$ python3 -q
>>> import numpy as np
>>> import numpy.linalg as la
>>> np.set_printoptions(precision=1, suppress=True, linewidth=100, floatmode="fixed")
>>> K = np.load("out13.npy")
>>> print(K)
[[ 1 -1 -1  1 -1  1  1 -1]
 [ 1  1 -1 -1  1  1 -1 -1]
 [ 1  1  1  1 -1 -1 -1 -1]
 [ 1 -1 -1  1  1 -1 -1  1]
 [ 1  1  1  1  1  1  1  1]
 [ 1 -1  1 -1 -1  1 -1  1]
 [ 1 -1  1 -1  1 -1  1 -1]
 [ 1  1 -1 -1 -1 -1  1  1]]
>>> q, R = la.qr(K)
>>> print(q @ R)
[[ 1.0 -1.0 -1.0  1.0 -1.0  1.0  1.0 -1.0]
 [ 1.0  1.0 -1.0 -1.0  1.0  1.0 -1.0 -1.0]
 [ 1.0  1.0  1.0  1.0 -1.0 -1.0 -1.0 -1.0]
 [ 1.0 -1.0 -1.0  1.0  1.0 -1.0 -1.0  1.0]
 [ 1.0  1.0  1.0  1.0  1.0  1.0  1.0  1.0]
 [ 1.0 -1.0  1.0 -1.0 -1.0  1.0 -1.0  1.0]
 [ 1.0 -1.0  1.0 -1.0  1.0 -1.0  1.0 -1.0]
 [ 1.0  1.0 -1.0 -1.0 -1.0 -1.0  1.0  1.0]]
>>> print(round(np.trace(q @ q.T), 1))
8.0
>>> print(np.allclose(R.T @ R, K.T @ K))
True
>>> print(round(abs(R[0, 0]), 1), np.round(la.norm(K[:, 0]), 1))
2.8 2.8
>>> print(np.round(q.T @ q, 1) + 0)
[[1.0 0.0 0.0 0.0 0.0 0.0 0.0 0.0]
 [0.0 1.0 0.0 0.0 0.0 0.0 0.0 0.0]
 [0.0 0.0 1.0 0.0 0.0 0.0 0.0 0.0]
 [0.0 0.0 0.0 1.0 0.0 0.0 0.0 0.0]
 [0.0 0.0 0.0 0.0 1.0 0.0 0.0 0.0]
 [0.0 0.0 0.0 0.0 0.0 1.0 0.0 0.0]
 [0.0 0.0 0.0 0.0 0.0 0.0 1.0 0.0]
 [0.0 0.0 0.0 0.0 0.0 0.0 0.0 1.0]]
>>> print(np.abs(np.diag(R)))
[2.8 2.8 2.8 2.8 2.8 2.8 2.8 2.8]
>>> q, V = la.qr(K[:, :6])[0], la.qr(K[:, 6:])[0]
>>> sv = la.svd(q.T @ V, compute_uv=False)
>>> print(round(float(la.norm(q @ q.T - V @ V.T, 2)), 1))
1.0
>>> print(np.degrees(np.arccos(sv.clip(0, 1))))
[90.0 90.0]
>>> print(sv.round(1) + 0)
[0.0 0.0]
>>> M2 = la.inv(K)
>>> print(la.inv(M2))
[[ 1.0 -1.0 -1.0  1.0 -1.0  1.0  1.0 -1.0]
 [ 1.0  1.0 -1.0 -1.0  1.0  1.0 -1.0 -1.0]
 [ 1.0  1.0  1.0  1.0 -1.0 -1.0 -1.0 -1.0]
 [ 1.0 -1.0 -1.0  1.0  1.0 -1.0 -1.0  1.0]
 [ 1.0  1.0  1.0  1.0  1.0  1.0  1.0  1.0]
 [ 1.0 -1.0  1.0 -1.0 -1.0  1.0 -1.0  1.0]
 [ 1.0 -1.0  1.0 -1.0  1.0 -1.0  1.0 -1.0]
 [ 1.0  1.0 -1.0 -1.0 -1.0 -1.0  1.0  1.0]]
>>> print(M2)
[[ 0.1  0.1  0.1  0.1  0.1  0.1  0.1  0.1]
 [-0.1  0.1  0.1 -0.1  0.1 -0.1 -0.1  0.1]
 [-0.1 -0.1  0.1 -0.1  0.1  0.1  0.1 -0.1]
 [ 0.1 -0.1  0.1  0.1  0.1 -0.1 -0.1 -0.1]
 [-0.1  0.1 -0.1  0.1  0.1 -0.1  0.1 -0.1]
 [ 0.1  0.1 -0.1 -0.1  0.1  0.1 -0.1 -0.1]
 [ 0.1 -0.1 -0.1 -0.1  0.1 -0.1  0.1  0.1]
 [-0.1 -0.1 -0.1  0.1  0.1  0.1 -0.1  0.1]]
>>> print(np.round(la.cond(K), 1))
1.0
>>> print(np.round(la.det(K) * la.det(M2), 1))
1.0
>>> print(K @ M2)
[[1.0 0.0 0.0 0.0 0.0 0.0 0.0 0.0]
 [0.0 1.0 0.0 0.0 0.0 0.0 0.0 0.0]
 [0.0 0.0 1.0 0.0 0.0 0.0 0.0 0.0]
 [0.0 0.0 0.0 1.0 0.0 0.0 0.0 0.0]
 [0.0 0.0 0.0 0.0 1.0 0.0 0.0 0.0]
 [0.0 0.0 0.0 0.0 0.0 1.0 0.0 0.0]
 [0.0 0.0 0.0 0.0 0.0 0.0 1.0 0.0]
 [0.0 0.0 0.0 0.0 0.0 0.0 0.0 1.0]]
